% ipython --no-banner

In [1]: import numpy as np

In [2]: np.set_printoptions(precision=1, suppress=True, linewidth=200)

In [3]: rnd = lambda a: np.round(a, 1) + 0

In [4]: m1 = np.array([[2.3, -1.0, -1.2, 0.3],
   ...:     [0.7, -0.4, 0.5, -1.9],
   ...:     [0.2, 1.5, 0.0, 0.7],
   ...:     [0.6, 0.9, -1.0, -1.8],
   ...:     [1.0, -0.9, -0.7, -0.9]])

In [5]: m1[:, 0] *= 5

In [6]: print(m1)
[[11.5 -1.  -1.2  0.3]
 [ 3.5 -0.4  0.5 -1.9]
 [ 1.   1.5  0.   0.7]
 [ 3.   0.9 -1.  -1.8]
 [ 5.  -0.9 -0.7 -0.9]]

In [7]: # column 0 is much longer than the rest

In [8]: q, Rm = np.linalg.qr(m1)

In [9]: print(rnd(abs(Rm[0, 0])), rnd(np.linalg.norm(m1[:, 0])))
13.4 13.4

In [10]: print(rnd(q))
[[-0.9 -0.1  0.   0.4]
 [-0.3 -0.1 -0.8 -0.6]
 [-0.1  0.8 -0.3  0.3]
 [-0.2  0.6  0.5 -0.6]
 [-0.4 -0.3  0.2 -0.2]]

In [11]: print(q.shape, Rm.shape)
(5, 4) (4, 4)

In [12]: r0, g = m1[2], m1[4]

In [13]: print(rnd(r0 @ g))
3.0

In [14]: p = (r0 @ g) / (r0 @ r0) * r0

In [15]: print(rnd(g - p))
[ 4.2 -2.1 -0.7 -1.5]

In [16]: print(rnd(np.outer(r0, g)))
[[ 5.  -0.9 -0.7 -0.9]
 [ 7.5 -1.4 -1.  -1.4]
 [ 0.   0.   0.   0. ]
 [ 3.5 -0.6 -0.5 -0.6]]

In [17]: print(rnd(p))
[0.8 1.2 0.  0.6]

In [18]: hat = m1 @ np.linalg.solve(m1.T @ m1, m1.T)

In [19]: print(np.allclose(hat @ hat, hat))
True

In [20]: print(rnd(hat @ m1[:, 3]))
[ 0.3 -1.9  0.7 -1.8 -0.9]

In [21]: print(rnd((np.eye(5) - hat) @ m1))
[[0. 0. 0. 0.]
 [0. 0. 0. 0.]
 [0. 0. 0. 0.]
 [0. 0. 0. 0.]
 [0. 0. 0. 0.]]

In [22]: def softmax(z):
    ...:     e = np.exp(z - z.max(axis=-1, keepdims=True))
    ...:     return e / e.sum(axis=-1, keepdims=True)
    ...: 

In [23]: print(rnd(softmax(m1[4])))
[1. 0. 0. 0.]

In [24]: print(rnd(softmax(10 * m1[4])))
[1. 0. 0. 0.]

In [25]: S = m1 @ m1.T / np.sqrt(4)

In [26]: print(rnd(softmax(S + np.triu(np.full(S.shape, -np.inf), 1))))
[[1.  0.  0.  0.  0. ]
 [1.  0.  0.  0.  0. ]
 [0.9 0.  0.  0.  0. ]
 [1.  0.  0.  0.  0. ]
 [1.  0.  0.  0.  0. ]]

In [27]: K = np.array([[-1, -2, 0, 0], [2, -2, 0, 0], [0, 0, -1, -2], [0, 0, 2, -2]])

In [28]: M2 = np.array([[0, 2], [5, 4], [-4, 1], [3, 4]])

In [29]: print(np.linalg.matrix_rank(K @ M2))
2

In [30]: print(np.linalg.matrix_rank(np.vstack([K, M2.T])))
4

In [31]: ang = np.radians(180)

In [32]: Rm = np.eye(4)

In [33]: Rm[1, 1] = Rm[2, 2] = np.cos(ang)

In [34]: Rm[1, 2], Rm[2, 1] = -np.sin(ang), np.sin(ang)

In [35]: print(rnd(Rm))
[[ 1.  0.  0.  0.]
 [ 0. -1.  0.  0.]
 [ 0.  0. -1.  0.]
 [ 0.  0.  0.  1.]]

In [36]: M2 = K @ Rm.T

In [37]: print(np.abs(M2 - K).max(axis=0))
[0. 4. 4. 0.]

In [38]: print(rnd(M2))
[[-1.  2.  0.  0.]
 [ 2.  2.  0.  0.]
 [ 0.  0.  1. -2.]
 [ 0.  0. -2. -2.]]

In [39]: E = np.loadtxt("arr.csv", delimiter=",")

In [40]: print(E)
[[ 1.   1.8  1.  -0.2]
 [ 1.   4.   1.   2. ]
 [ 1.   2.3  1.   0.3]
 [ 1.   2.5  1.   0.5]
 [ 1.   3.5  1.   1.5]
 [ 1.   2.1  1.   0.1]
 [ 1.  -0.1  1.  -2.1]
 [ 1.   4.5  1.   2.5]
 [ 1.   5.5  1.   3.5]
 [ 1.   1.3  1.  -0.7]
 [ 1.   1.4  1.  -0.6]
 [ 1.   1.5  1.  -0.5]
 [ 1.   1.2  1.  -0.8]
 [ 1.   4.1  1.   2.1]
 [ 1.   2.   1.   0. ]
 [ 1.   4.2  1.   2.2]
 [ 1.   5.1  1.   3.1]
 [ 1.   1.4  1.  -0.6]
 [ 1.   1.1  1.  -0.9]
 [ 1.   3.1  1.   1.1]
 [ 1.   0.1  1.  -1.9]
 [ 1.   0.   1.  -2. ]]

In [41]: # column 2 repeats column 0

In [42]: t3 = np.stack([E, 3 * E, E[::-1]])

In [43]: print(rnd(np.linalg.norm(t3, axis=(1, 2))))
[16.9 50.8 16.9]

In [44]: print(np.linalg.matrix_rank(t3.reshape(3, -1)))
2

In [45]: print(rnd(np.einsum("bij,cij->bc", t3, t3)))
[[ 286.7  860.   164.3]
 [ 860.  2580.1  493. ]
 [ 164.3  493.   286.7]]

In [46]: print(np.linalg.cond(E) > 100)
True

In [47]: print(np.argsort(-np.linalg.norm(E, axis=0).round(6), kind="stable")[:3])
[1 3 0]

In [48]: print(np.linalg.matrix_rank(E, rtol=0.1))
2

In [49]: M2 = E / np.linalg.norm(E, axis=1, keepdims=True)

In [50]: G = M2 @ M2.T

In [51]: print(rnd(np.degrees(np.arccos(np.clip(G[15, 7], -1, 1)))))
1.8

In [52]: print(rnd(np.linalg.norm(M2, axis=1)))
[1. 1. 1. 1. 1. 1. 1. 1. 1. 1. 1. 1. 1. 1. 1. 1. 1. 1. 1. 1. 1. 1.]

In [53]: left, sv, Vh = np.linalg.svd(E)

In [54]: print(rnd(sv))
[15.7  6.4  0.   0. ]

In [55]: print(np.argmax(sv[:-1] / (sv[1:] + 1e-6)) + 1)
2

In [56]: M2 = left[:, :2] @ np.diag(sv[:2]) @ Vh[:2]

In [57]: print(np.linalg.matrix_rank(E, rtol=0.05))
2

In [58]: print(rnd(np.linalg.norm(E - M2) / np.linalg.norm(E)))
0.0

In [59]: print(np.linalg.matrix_rank(M2))
2

In [60]: print(rnd(np.abs(E - M2).max()))
0.0

In [61]: print(rnd(M2))
[[ 1.   1.8  1.  -0.2]
 [ 1.   4.   1.   2. ]
 [ 1.   2.3  1.   0.3]
 [ 1.   2.5  1.   0.5]
 [ 1.   3.5  1.   1.5]
 [ 1.   2.1  1.   0.1]
 [ 1.  -0.1  1.  -2.1]
 [ 1.   4.5  1.   2.5]
 [ 1.   5.5  1.   3.5]
 [ 1.   1.3  1.  -0.7]
 [ 1.   1.4  1.  -0.6]
 [ 1.   1.5  1.  -0.5]
 [ 1.   1.2  1.  -0.8]
 [ 1.   4.1  1.   2.1]
 [ 1.   2.   1.   0. ]
 [ 1.   4.2  1.   2.2]
 [ 1.   5.1  1.   3.1]
 [ 1.   1.4  1.  -0.6]
 [ 1.   1.1  1.  -0.9]
 [ 1.   3.1  1.   1.1]
 [ 1.   0.1  1.  -1.9]
 [ 1.   0.   1.  -2. ]]

In [62]: rank = np.linalg.matrix_rank(E)

In [63]: print(rank)
2

In [64]: null = np.linalg.svd(E)[2][rank:].T

In [65]: print([int(np.linalg.matrix_rank(np.delete(E, i, axis=0))) for i in range(22)])
[2, 2, 2, 2, 2, 2, 2, 2, 2, 2, 2, 2, 2, 2, 2, 2, 2, 2, 2, 2, 2, 2]

In [66]: J = np.load("layer2.npy")

In [67]: print(J)
[[1.7 0.4 1.  1.3]
 [1.5 0.5 1.2 1.2]]

In [68]: print([round(float(x), 1) for x in np.linalg.svd(J, compute_uv=False)[:3]])
[3.3, 0.2]

In [69]: print(np.linalg.cond(J) > 100)
False

In [70]: print(np.linalg.matrix_rank(J, rtol=0.1))
1

In [71]: print(np.argsort(-np.linalg.norm(J, axis=0).round(6), kind="stable")[:3])
[0 3 2]

In [72]: left, sv, Vh = np.linalg.svd(J)

In [73]: print(rnd(sv))
[3.3 0.2]

In [74]: M2 = left[:, :1] @ np.diag(sv[:1]) @ Vh[:1]

In [75]: print(rnd(np.linalg.norm(J - M2) / np.linalg.norm(J)))
0.1

In [76]: print(rnd(M2))
[[1.6 0.5 1.1 1.3]
 [1.6 0.4 1.1 1.2]]

In [77]: print(np.linalg.matrix_rank(J, rtol=0.05))
2
